$ python -q
>>> import numpy as np
>>> from numpy import linalg as LA
>>> np.set_printoptions(precision=3, suppress=True, linewidth=120)
>>> rnd = lambda a: np.round(a, 3) + 0
>>> F = np.loadtxt("w.csv", delimiter=",")
>>> F
array([[ 0.2  ,  1.2  , -2.1  ,  1.6  , -1.1  ,  0.4  ,  0.3  ,  0.   ,  0.5  ],
       [-0.1  ,  0.5  , -0.4  ,  1.2  ,  1.   , -0.6  ,  0.1  , -0.3  , -1.7  ],
       [ 0.7  ,  1.5  ,  0.   ,  0.7  ,  0.8  ,  0.3  ,  1.1  ,  1.   , -0.5  ],
       [-0.2  ,  0.5  , -0.7  , -0.4  ,  0.1  ,  0.2  , -0.4  ,  1.1  ,  0.2  ],
       [ 0.6  ,  0.   , -0.6  , -1.6  , -0.4  , -0.5  ,  0.3  ,  0.3  ,  0.5  ],
       [-0.3  , -0.7  ,  2.5  ,  0.2  ,  1.6  , -2.1  ,  0.7  , -0.2  ,  1.5  ],
       [ 0.2  , -0.7  , -0.2  ,  0.4  , -1.2  ,  2.3  ,  0.8  , -0.1  ,  1.7  ],
       [-0.4  , -0.2  ,  0.8  , -1.1  , -0.2  , -1.5  ,  0.4  , -0.4  , -1.3  ],
       [-0.2  , -1.2  ,  0.4  , -2.3  , -2.   ,  0.6  ,  0.1  , -0.1  ,  0.9  ],
       [ 0.1  ,  0.6  , -1.5  ,  0.   ,  0.7  , -1.6  ,  0.7  , -0.6  , -1.4  ],
       [-0.2  , -0.9  , -1.2  , -0.1  ,  1.1  ,  0.9  , -0.8  , -1.7  , -0.8  ],
       [ 0.632, -0.799, -1.121, -0.371,  1.598,  0.983, -1.125, -1.516, -0.538]])
>>> def softmax(z):
...     e = np.exp(z - z.max(axis=-1, keepdims=True))
...     return e / e.sum(axis=-1, keepdims=True)
... 
>>> rnd(softmax(F[10]))
array([0.091, 0.045, 0.034, 0.101, 0.335, 0.274, 0.05 , 0.02 , 0.05 ])
>>> rnd(softmax(F).sum(axis=1))
array([1., 1., 1., 1., 1., 1., 1., 1., 1., 1., 1., 1.])
>>> att = F @ F.T / np.sqrt(9)
>>> rnd(softmax(att)[10] @ F)
array([ 0.18 , -0.603, -1.031, -0.159,  1.071,  0.656, -0.671, -1.28 , -0.621])
>>> other = np.c_[F[:, :5] @ np.array([[-4, -7, 3, -2, 2],
...     [-9, 0, -3, 4, -7],
...     [2, -2, -4, -4, -6],
...     [7, -6, -5, -6, 8],
...     [-4, 4, 2, -3, -8]]), np.array([-1, -2, 1, -2, 2, 2, 2, 0, 0, 0, -1, 1])]
>>> rnd(other)
array([[ -0.2  , -11.2  ,  -4.8  ,   6.5  ,  26.2  ,  -1.   ],
       [ -0.5  ,  -1.7  ,  -4.2  ,  -6.4  ,   0.3  ,  -2.   ],
       [-14.6  ,  -5.9  ,  -4.3  ,  -2.   ,  -9.9  ,   1.   ],
       [ -8.3  ,   5.6  ,   2.9  ,   7.3  ,  -3.7  ,  -2.   ],
       [-13.2  ,   5.   ,  11.4  ,  12.   ,  -4.8  ,   2.   ],
       [  7.5  ,   2.3  ,  -6.6  , -18.2  , -21.9  ,   2.   ],
       [ 12.7  ,  -8.2  ,  -0.9  ,  -1.2  ,  19.3  ,   2.   ],
       [ -1.9  ,   7.   ,   1.3  ,   4.   , -11.4  ,   0.   ],
       [  4.3  ,   6.4  ,   8.9  ,  13.8  ,   3.2  ,   0.   ],
       [-11.6  ,   5.1  ,   5.9  ,   6.1  ,  -0.6  ,   0.   ],
       [  1.4  ,   8.8  ,   9.6  ,  -1.1  ,   3.5  ,  -1.   ],
       [ -6.568,   6.436,  13.828,  -2.544,  -2.169,   1.   ]])
>>> LA.matrix_rank(other)
np.int64(6)
>>> rnd(LA.norm(other - F @ LA.lstsq(F, other)[0], axis=0))
array([0.   , 0.   , 0.   , 0.   , 0.   , 1.319])
>>> rnd(LA.lstsq(F, other[:, 0])[0])
array([-4., -9.,  2.,  7., -4.,  0.,  0.,  0.,  0.])
>>> w1 = np.array([[0, 2],
...     [1, 2],
...     [-1, -2],
...     [-1, 0],
...     [-1, 0],
...     [1, 1],
...     [-2, -1],
...     [-2, -2],
...     [-1, -1]])
>>> beta = np.array([2, 2])
>>> hid = np.maximum(F @ w1 + beta, 0)
>>> (hid > 0).astype(int)
array([[1, 1],
       [1, 1],
       [0, 1],
       [1, 1],
       [1, 1],
       [0, 0],
       [1, 1],
       [1, 0],
       [1, 0],
       [1, 1],
       [1, 1],
       [1, 1]])
>>> LA.matrix_rank(hid)
np.int64(2)
>>> rnd(hid)
array([[4.1  , 8.6  ],
       [2.2  , 5.2  ],
       [0.   , 4.1  ],
       [2.1  , 2.2  ],
       [2.4  , 2.5  ],
       [0.   , 0.   ],
       [1.5  , 1.4  ],
       [2.1  , 0.   ],
       [4.4  , 0.   ],
       [3.   , 6.7  ],
       [8.   , 8.1  ],
       [7.898, 9.586]])
>>> Z = np.array([[-3, 0], [3, -3]])
>>> (hid @ Z).round(6).argmax(axis=1)
array([0, 0, 0, 0, 0, 0, 0, 1, 1, 0, 0, 0])
>>> rng = np.random.default_rng(27)
>>> lab = rng.permutation(2)
>>> other = hid[:, lab] * rng.choice([-1, 1], 2)
>>> rnd(other)
array([[ 4.1  , -8.6  ],
       [ 2.2  , -5.2  ],
       [ 0.   , -4.1  ],
       [ 2.1  , -2.2  ],
       [ 2.4  , -2.5  ],
       [ 0.   ,  0.   ],
       [ 1.5  , -1.4  ],
       [ 2.1  ,  0.   ],
       [ 4.4  ,  0.   ],
       [ 3.   , -6.7  ],
       [ 8.   , -8.1  ],
       [ 7.898, -9.586]])
>>> Uu, _, VT = LA.svd(hid.T @ other)
>>> lab
array([0, 1])
>>> A = np.load("block5.npy")
>>> A
array([[-2, -1,  0,  0],
       [-3, -2,  0,  0],
       [ 0,  0, -2, -1],
       [ 0,  0, -3, -2]])
>>> q, R = LA.qr(A)
>>> q.shape, R.shape
((4, 4), (4, 4))
>>> rnd(q)
array([[-0.555, -0.832,  0.   ,  0.   ],
       [-0.832,  0.555,  0.   ,  0.   ],
       [ 0.   ,  0.   , -0.555, -0.832],
       [ 0.   ,  0.   , -0.832,  0.555]])
>>> proj = np.triu(np.array([[-2, -2, -1, 0], [-3, 1, -1, 0], [0, -2, 1, -3], [-2, 2, 2, 3]]), 1) + np.eye(4)
>>> other = proj @ A @ LA.inv(proj)
>>> rnd(LA.det(other))
np.float64(1.0)
>>> other
array([[  4.,  11.,  17.,  52.],
       [ -3.,  -8.,  -9., -26.],
       [  0.,   0.,   7.,  26.],
       [  0.,   0.,  -3., -11.]])
>>> LA.matrix_rank(other, rtol=0.1)
np.int64(1)
>>> LA.cond(other) > 100
np.True_
>>> [round(float(x), 3) for x in LA.svd(other, compute_uv=False)[:3]]
[69.07, 6.658, 0.15]
>>> rnd(LA.norm(other, 2) / LA.norm(other))
np.float64(0.995)
>>> rnd(LA.det(A[::-1]))
np.float64(1.0)
>>> rnd(LA.det(2 * A)), rnd(LA.det(A))
(np.float64(16.0), np.float64(1.0))
>>> rnd(LA.eigvals(A))
array([-0.268, -3.732, -0.268, -3.732])
>>> np.einsum("ij,ji->", A, A)
np.int64(28)
>>> np.einsum("ii->", A)
np.int64(-8)
>>> K = np.maximum(np.array([[2, -2, -2, 3],
...     [3, 3, 1, 2],
...     [1, -2, -1, 0],
...     [-1, 0, -3, 3],
...     [-1, 2, 1, -3],
...     [-2, 1, 0, 1],
...     [-1, 0, 3, 0],
...     [0, 2, 2, -1],
...     [-1, -2, 0, -1],
...     [-2, -2, 1, -2],
...     [-2, -3, -3, 2]]) @ np.array([[4, 8, 3, -5, 1, -9, -3, -3, 3, -1],
...     [-1, -8, 9, -7, -9, 0, -6, 5, -6, -2],
...     [-6, -4, 2, -4, -1, 7, 9, -6, -7, 2],
...     [-9, 3, 6, 9, -3, -7, -4, -7, 5, -3]]) + np.array([1, 0, -1, -2, 1, 2, 2, -1, -1, -2]), 0)
>>> K
array([[ 0, 49,  1, 37, 14,  0,  0,  0, 46,  0],
       [ 0,  2, 49,  0,  0,  0,  0,  0,  0,  0],
       [13, 28,  0, 11, 21,  0,  2,  0, 21,  0],
       [ 0, 13,  8, 42,  0,  0,  0,  0, 32,  0],
       [16,  0,  0,  0,  0, 39, 14, 27,  0,  6],
       [ 0,  0,  8, 10,  0, 13,  0,  3,  0,  0],
       [ 0,  0,  2,  0,  0, 32, 32,  0,  0,  5],
       [ 0,  0, 15,  0,  0, 23, 12,  4,  0,  1],
       [ 8,  5,  0,  8, 21, 18, 21,  0,  3,  6],
       [ 7,  0,  0,  0, 22, 41, 37,  3,  0, 12],
       [ 0, 26,  0, 59, 23,  0,  0,  0, 42,  0]])
>>> other = np.c_[K[:, :4] @ np.array([[3, -8, 5, -3], [0, -7, 9, -5], [-1, 2, -4, -6], [6, -1, 6, -4]]), np.array([0, -1, -2, 3, -1, -3, 1, -2, 1, 2, 3])]
>>> other
array([[ 221, -378,  659, -399,    0],
       [ -49,   84, -178, -304,   -1],
       [ 105, -311,  383, -223,   -2],
       [ 244, -117,  337, -281,    3],
       [  48, -128,   80,  -48,   -1],
       [  52,    6,   28,  -88,   -3],
       [  -2,    4,   -8,  -12,    1],
       [ -15,   30,  -60,  -90,   -2],
       [  72, -107,  133,  -81,    1],
       [  21,  -56,   35,  -21,    2],
       [ 354, -241,  588, -366,    3]])
>>> rnd(LA.norm(LA.qr(K)[0].T @ other, axis=0) ** 2 / ((other ** 2).sum(axis=0) + 1e-12))
array([1., 1., 1., 1., 1.])
>>> x0 = np.array([7, -8, 7, -6, 5])
>>> h = np.maximum(other @ x0, 0)
>>> np.maximum(other @ (3 * x0), 0)
array([34734,     0, 21696, 20112,  6609,  3075,     0,     0,  8346,  2928, 32199])
>>> h
array([11578,     0,  7232,  6704,  2203,  1025,     0,     0,  2782,   976, 10733])
>>> other * (h > 1e-9)[:, None]
array([[ 221, -378,  659, -399,    0],
       [   0,    0,    0,    0,    0],
       [ 105, -311,  383, -223,   -2],
       [ 244, -117,  337, -281,    3],
       [  48, -128,   80,  -48,   -1],
       [  52,    6,   28,  -88,   -3],
       [   0,    0,    0,    0,    0],
       [   0,    0,    0,    0,    0],
       [  72, -107,  133,  -81,    1],
       [  21,  -56,   35,  -21,    2],
       [ 354, -241,  588, -366,    3]])
>>> np.maximum(other @ x0, 0) - np.maximum(-other @ x0, 0)
array([11578,  -442,  7232,  6704,  2203,  1025,   -25,  -235,  2782,   976, 10733])
>>> np.flatnonzero(h > 1e-9)
array([ 0,  2,  3,  4,  5,  8,  9, 10])
>>> M = np.loadtxt("a.csv", delimiter=",")
>>> M
array([[4., 4., 4., 3., 0., 2., 0.],
       [0., 4., 4., 4., 3., 0., 2.],
       [2., 0., 4., 4., 4., 3., 0.],
       [0., 2., 0., 4., 4., 4., 3.],
       [3., 0., 2., 0., 4., 4., 4.],
       [4., 3., 0., 2., 0., 4., 4.],
       [4., 4., 3., 0., 2., 0., 4.]])
>>> lab = rng.permutation(7)
>>> other = M[:, lab] * rng.choice([-1, 1], 7)
>>> other
array([[-4.,  2.,  4., -0.,  4., -3., -0.],
       [-0.,  0.,  4., -2.,  4., -4., -3.],
       [-2.,  3.,  0., -0.,  4., -4., -4.],
       [-0.,  4.,  2., -3.,  0., -4., -4.],
       [-3.,  4.,  0., -4.,  2., -0., -4.],
       [-4.,  4.,  3., -4.,  0., -2., -0.],
       [-4.,  0.,  4., -4.,  3., -0., -2.]])
>>> Uu, _, VT = LA.svd(M.T @ other)
>>> rnd(Uu @ VT)
array([[-1.,  0.,  0.,  0.,  0.,  0.,  0.],
       [ 0.,  0.,  1.,  0.,  0.,  0.,  0.],
       [ 0.,  0.,  0.,  0.,  1.,  0.,  0.],
       [ 0.,  0.,  0.,  0.,  0., -1.,  0.],
       [ 0.,  0.,  0.,  0.,  0.,  0., -1.],
       [ 0.,  1.,  0.,  0.,  0.,  0.,  0.],
       [ 0.,  0.,  0., -1.,  0.,  0.,  0.]])
>>> mat = np.eye(6, dtype=int)[rng.permutation(6)]
>>> mat
array([[0, 0, 0, 0, 0, 1],
       [0, 1, 0, 0, 0, 0],
       [0, 0, 1, 0, 0, 0],
       [1, 0, 0, 0, 0, 0],
       [0, 0, 0, 1, 0, 0],
       [0, 0, 0, 0, 1, 0]])
>>> rnd(LA.pinv(mat))
array([[0., 0., 0., 1., 0., 0.],
       [0., 1., 0., 0., 0., 0.],
       [0., 0., 1., 0., 0., 0.],
       [0., 0., 0., 0., 1., 0.],
       [0., 0., 0., 0., 0., 1.],
       [1., 0., 0., 0., 0., 0.]])
>>> E = np.loadtxt("dump.csv", delimiter=",")
>>> E
array([[ 6., -3., -2., -1.,  6., -2., -5.,  2., -1.],
       [-3.,  2.,  0., -2.,  0.,  2.,  3.,  4.,  5.],
       [-2.,  0., -4.,  0., -4.,  0., -1., -1., -4.],
       [-1., -2.,  0., -6.,  0.,  0.,  1.,  2.,  5.],
       [ 6.,  0., -4.,  0., -2.,  1.,  5., -1., -3.],
       [-2.,  2.,  0.,  0.,  1., -2., -1., -4.,  0.],
       [-5.,  3., -1.,  1.,  5., -1., -4.,  0.,  0.],
       [ 2.,  4., -1.,  2., -1., -4.,  0.,  2.,  3.],
       [-1.,  5., -4.,  5., -3.,  0.,  0.,  3.,  4.]])
>>> Uu, sigma, VT = LA.svd(E)
>>> np.argmax(sigma[:-1] / (sigma[1:] + 1e-6)) + 1
np.int64(8)
>>> rnd(sigma)
array([13.69 , 12.478, 11.358, 10.42 ,  6.211,  5.118,  4.639,  2.233,  0.183])
>>> other = Uu[:, :8] @ np.diag(sigma[:8]) @ VT[:8]
>>> LA.matrix_rank(other)
np.int64(8)
>>> rnd(LA.norm(E - other) / LA.norm(E))
np.float64(0.007)
>>> rnd(LA.norm(E - other, 2)), rnd(sigma[8])
(np.float64(0.183), np.float64(0.183))
